>>> import numpy as np
>>> np.set_printoptions(precision=2, suppress=True, linewidth=140, sign=" ")
>>> J = np.load("sample6.npy")
>>> print(J)
[[ 14  14 -25 -24 -31   3  22   1 -31 -14]
 [ 36  25   1 -33 -52  13   8  -4 -41 -36]
 [ 15   9  35   8 -19   7 -30   2 -13 -15]
 [ 19  12  -5 -23 -24   7  12  -5 -17 -19]
 [ 29  25  -3 -22 -55   9   2   4 -51 -29]
 [ 19  23 -33 -26 -53   3  22   8 -57 -19]
 [ 14   8  14  -6 -16   6  -8  -2 -10 -14]
 [ 20  13  16  -9 -27   8 -10  -1 -20 -20]
 [ 13  21 -40 -22 -50   0  24  11 -58 -13]
 [ 17  15  -7 -16 -33   5   6   2 -31 -17]
 [ 17  10  11 -11 -20   7  -4  -3 -13 -17]]
>>> # rank 3
>>> print(np.count_nonzero(J))
109
>>> print(J.sum(axis=0))
[ 213  175  -36 -184 -380   68   44   13 -342 -213]
>>> print(np.linalg.matrix_rank(J))
3
>>> print(J.mean(axis=0))
[ 19.36  15.91  -3.27 -16.73 -34.55   6.18   4.     1.18 -31.09 -19.36]
>>> print(np.round(np.linalg.norm(J, 2) / np.linalg.norm(J), 2))
0.92
>>> print(np.argsort(-np.linalg.norm(J, axis=0).round(6), kind="stable")[:3])
[ 4  8  2]
>>> left, sig, VT = np.linalg.svd(J)
>>> print(sig.round(2) + 0)
[ 215.12   87.28   34.26    0.      0.      0.      0.      0.      0.      0.  ]
>>> M2 = left[:, :3] @ np.diag(sig[:3]) @ VT[:3]
>>> print(round(float(np.linalg.norm(J - M2) / np.linalg.norm(J)), 2))
0.0
>>> print(M2.round(2) + 0)
[[ 14.  14. -25. -24. -31.   3.  22.   1. -31. -14.]
 [ 36.  25.   1. -33. -52.  13.   8.  -4. -41. -36.]
 [ 15.   9.  35.   8. -19.   7. -30.   2. -13. -15.]
 [ 19.  12.  -5. -23. -24.   7.  12.  -5. -17. -19.]
 [ 29.  25.  -3. -22. -55.   9.   2.   4. -51. -29.]
 [ 19.  23. -33. -26. -53.   3.  22.   8. -57. -19.]
 [ 14.   8.  14.  -6. -16.   6.  -8.  -2. -10. -14.]
 [ 20.  13.  16.  -9. -27.   8. -10.  -1. -20. -20.]
 [ 13.  21. -40. -22. -50.   0.  24.  11. -58. -13.]
 [ 17.  15.  -7. -16. -33.   5.   6.   2. -31. -17.]
 [ 17.  10.  11. -11. -20.   7.  -4.  -3. -13. -17.]]
>>> print(np.round(np.linalg.norm(J - M2, 2), 2), round(sig[3], 2))
0.0 0.0
>>> W0 = 3 * np.eye(8) + np.ones((8, 8))
>>> print(W0)
[[ 4.  1.  1.  1.  1.  1.  1.  1.]
 [ 1.  4.  1.  1.  1.  1.  1.  1.]
 [ 1.  1.  4.  1.  1.  1.  1.  1.]
 [ 1.  1.  1.  4.  1.  1.  1.  1.]
 [ 1.  1.  1.  1.  4.  1.  1.  1.]
 [ 1.  1.  1.  1.  1.  4.  1.  1.]
 [ 1.  1.  1.  1.  1.  1.  4.  1.]
 [ 1.  1.  1.  1.  1.  1.  1.  4.]]
>>> ev, evecs = np.linalg.eigh(W0)
>>> print(ev)
[  3.   3.   3.   3.   3.   3.   3.  11.]
>>> print(np.linalg.eigvalsh(W0 @ W0))
[   9.    9.    9.    9.    9.    9.    9.  121.]
>>> print(W0 @ W0)
[[ 23.  14.  14.  14.  14.  14.  14.  14.]
 [ 14.  23.  14.  14.  14.  14.  14.  14.]
 [ 14.  14.  23.  14.  14.  14.  14.  14.]
 [ 14.  14.  14.  23.  14.  14.  14.  14.]
 [ 14.  14.  14.  14.  23.  14.  14.  14.]
 [ 14.  14.  14.  14.  14.  23.  14.  14.]
 [ 14.  14.  14.  14.  14.  14.  23.  14.]
 [ 14.  14.  14.  14.  14.  14.  14.  23.]]
>>> print(np.sort(np.abs(np.linalg.eigvals(W0))))
[  3.   3.   3.   3.   3.   3.   3.  11.]
>>> print(np.allclose(W0 @ W0.T, W0.T @ W0))
True
>>> print(round(float(np.linalg.det(W0)), 2))
24057.0
>>> print(np.trace(W0))
32.0
>>> print(np.allclose(W0, W0.T))
True
>>> print(round(float(np.linalg.norm(W0) ** 2 / np.linalg.norm(W0, 2) ** 2), 2))
1.52
>>> print(round(float(np.linalg.norm(W0[1] - W0[7])), 2))
4.24
>>> print(round(float(np.linalg.norm(W0, "nuc")), 2))
32.0
>>> print(round(np.linalg.norm(W0, 2), 2))
11.0
>>> f = np.array([2, -1, 2, -2, 2, -1, 1, 2])
>>> X = f[np.abs(np.subtract.outer(np.arange(8), np.arange(8)))]
>>> print(X)
[[ 2 -1  2 -2  2 -1  1  2]
 [-1  2 -1  2 -2  2 -1  1]
 [ 2 -1  2 -1  2 -2  2 -1]
 [-2  2 -1  2 -1  2 -2  2]
 [ 2 -2  2 -1  2 -1  2 -2]
 [-1  2 -2  2 -1  2 -1  2]
 [ 1 -1  2 -2  2 -1  2 -1]
 [ 2  1 -1  2 -2  2 -1  2]]
>>> M2 = np.array([[-2, 9, 4],
...     [7, -5, -4],
...     [4, -3, 5],
...     [-9, 9, 0],
...     [9, -1, -2],
...     [-4, 7, 3],
...     [2, -2, -8],
...     [6, -4, -2]])
>>> print(np.linalg.matrix_rank(X @ M2))
3
>>> M2 @ X
Traceback (most recent call last):
  File "<python-input-37>", line 1, in <module>
    M2 @ X
    ~~~^~~
ValueError: matmul: Input operand 1 has a mismatch in its core dimension 0, with gufunc signature (n?,k),(k,m?)->(n?,m?) (size 8 is different from 3)
>>> print(M2.T @ X.T)
[[ 51 -28  30 -13  13 -17  37 -35]
 [-20  16  -8   4   8  14 -19  44]
 [  3  -1  -2  -1   7 -10  -3  13]]
>>> print(X @ M2)
[[ 51 -20   3]
 [-28  16  -1]
 [ 30  -8  -2]
 [-13   4  -1]
 [ 13   8   7]
 [-17  14 -10]
 [ 37 -19  -3]
 [-35  44  13]]
>>> rng = np.random.default_rng(73884)
>>> idx = rng.permutation(8)
>>> print(idx)
[ 4  5  7  0  2  1  3  6]
>>> M2 = X[idx][:, idx]
>>> print(np.diag(M2))
[ 2  2  2  2  2  2  2  2]
>>> print(np.allclose(M2, X))
False
>>> print(np.sort(np.abs(np.linalg.eigvals(M2))))
[  0.19   1.     1.     1.13   1.86   3.05   4.27  12.23]
>>> print(round(float(np.linalg.det(M2)), 2), np.round(np.linalg.det(X[idx]), 2))
-63.0 -63.0
>>> print(np.trace(M2))
16
>>> ev, evecs = np.linalg.eigh(X)
>>> x = np.array([-4, 3, -8, 2, -3, 7, 0, 9])
>>> print(np.abs(X).sum(axis=1).max(), np.round(np.abs(ev).max(), 2))
14 12.23
>>> print((np.sign(evecs[:, -1].round(6)) == np.sign(evecs[0, -1].round(6))).astype(int))
[ 1  0  1  0  1  0  1  0]
>>> print(x @ X @ x)
1892
>>> M2 = X / np.linalg.norm(X, axis=1, keepdims=True)
>>> G = M2 @ M2.T
>>> print(np.linalg.norm(M2, axis=1))
[ 1.  1.  1.  1.  1.  1.  1.  1.]
>>> f = np.array([-1, -2])
>>> print(np.correlate(X[0], X[5], "full"))
[  4  -4   9 -10  15 -16  19 -13  14  -9   8  -2  -1   3  -2]
>>> print(np.cross(X[0, :3], X[5, :3]))
[-2  2  3]
>>> print(np.array([np.convolve(row, f, "same") for row in X]))
[[-2 -3  0 -2  2 -3  1 -4]
 [ 1  0 -3  0 -2  2 -3  1]
 [-2 -3  0 -3  0 -2  2 -3]
 [ 2  2 -3  0 -3  0 -2  2]
 [-2 -2  2 -3  0 -3  0 -2]
 [ 1  0 -2  2 -3  0 -3  0]
 [-1 -1  0 -2  2 -3  0 -3]
 [-2 -5 -1  0 -2  2 -3  0]]
>>> Z = 3 * np.array([[-0.4, -0.5, -0.2, -1.3, 3.2, -0.8, -0.8, 0.5],
...     [-1.4, 0.0, 0.2, 0.2, -1.2, -1.1, -0.7, 0.2],
...     [-0.4, -0.5, 0.0, -0.6, 1.5, 0.5, 0.3, 0.8]])
>>> idx = rng.integers(0, 3, 13)
>>> mat = Z[idx] + rng.normal(size=(13, 8))
>>> print(mat)
[[-5.26  0.52  2.14 -0.22 -3.69 -2.43 -1.15 -0.36]
 [-5.02 -0.02  0.09  0.59 -3.74 -2.85 -0.35  3.81]
 [-0.46 -1.42 -0.67 -0.35  3.43  0.41  2.19  1.13]
 [-1.76 -0.36  0.2  -3.06  8.74 -2.02 -1.    2.76]
 [-0.11 -2.12  0.42  1.49  6.96  1.07  0.47  1.44]
 [-2.04 -2.21 -0.66 -3.64  9.22 -2.81 -1.94  0.48]
 [-3.92 -2.45 -1.34 -3.46 11.78 -2.34 -1.5   1.06]
 [-0.89 -2.59  0.17 -1.7   3.67  1.8   0.26  2.78]
 [-4.39 -0.23 -1.9   1.36 -3.41 -3.16 -2.27  0.19]
 [-6.02  0.19 -0.5   1.8  -3.64 -4.49 -0.65  1.76]
 [-1.89 -0.75 -0.01 -2.04  5.18  3.01  0.41  2.63]
 [-3.08  0.43  1.39 -1.46 -4.47 -3.43 -2.1   0.97]
 [-2.08 -2.36  0.15 -2.4   4.13 -0.36  0.34  1.44]]
>>> M2 = np.c_[mat[:, :3] @ np.array([[1, -1, -1], [-1, 1, 2], [-1, 0, 0]]), np.array([0, 2, 0, 1, 2, 2, 3, 2, 1, 0, 2, 2, 1])]
>>> print(M2)
[[-7.93  5.79  6.31  0.  ]
 [-5.08  4.99  4.97  2.  ]
 [ 1.63 -0.96 -2.38  0.  ]
 [-1.6   1.4   1.04  1.  ]
 [ 1.59 -2.01 -4.13  2.  ]
 [ 0.83 -0.17 -2.38  2.  ]
 [-0.13  1.47 -0.98  3.  ]
 [ 1.53 -1.69 -4.28  2.  ]
 [-2.27  4.17  3.94  1.  ]
 [-5.7   6.2   6.39  0.  ]
 [-1.13  1.14  0.39  2.  ]
 [-4.9   3.51  3.93  2.  ]
 [ 0.14 -0.29 -2.65  1.  ]]
>>> print(np.round(np.linalg.lstsq(mat, M2[:, 0])[0], 2) + 0)
[ 1. -1. -1.  0.  0.  0.  0.  0.]
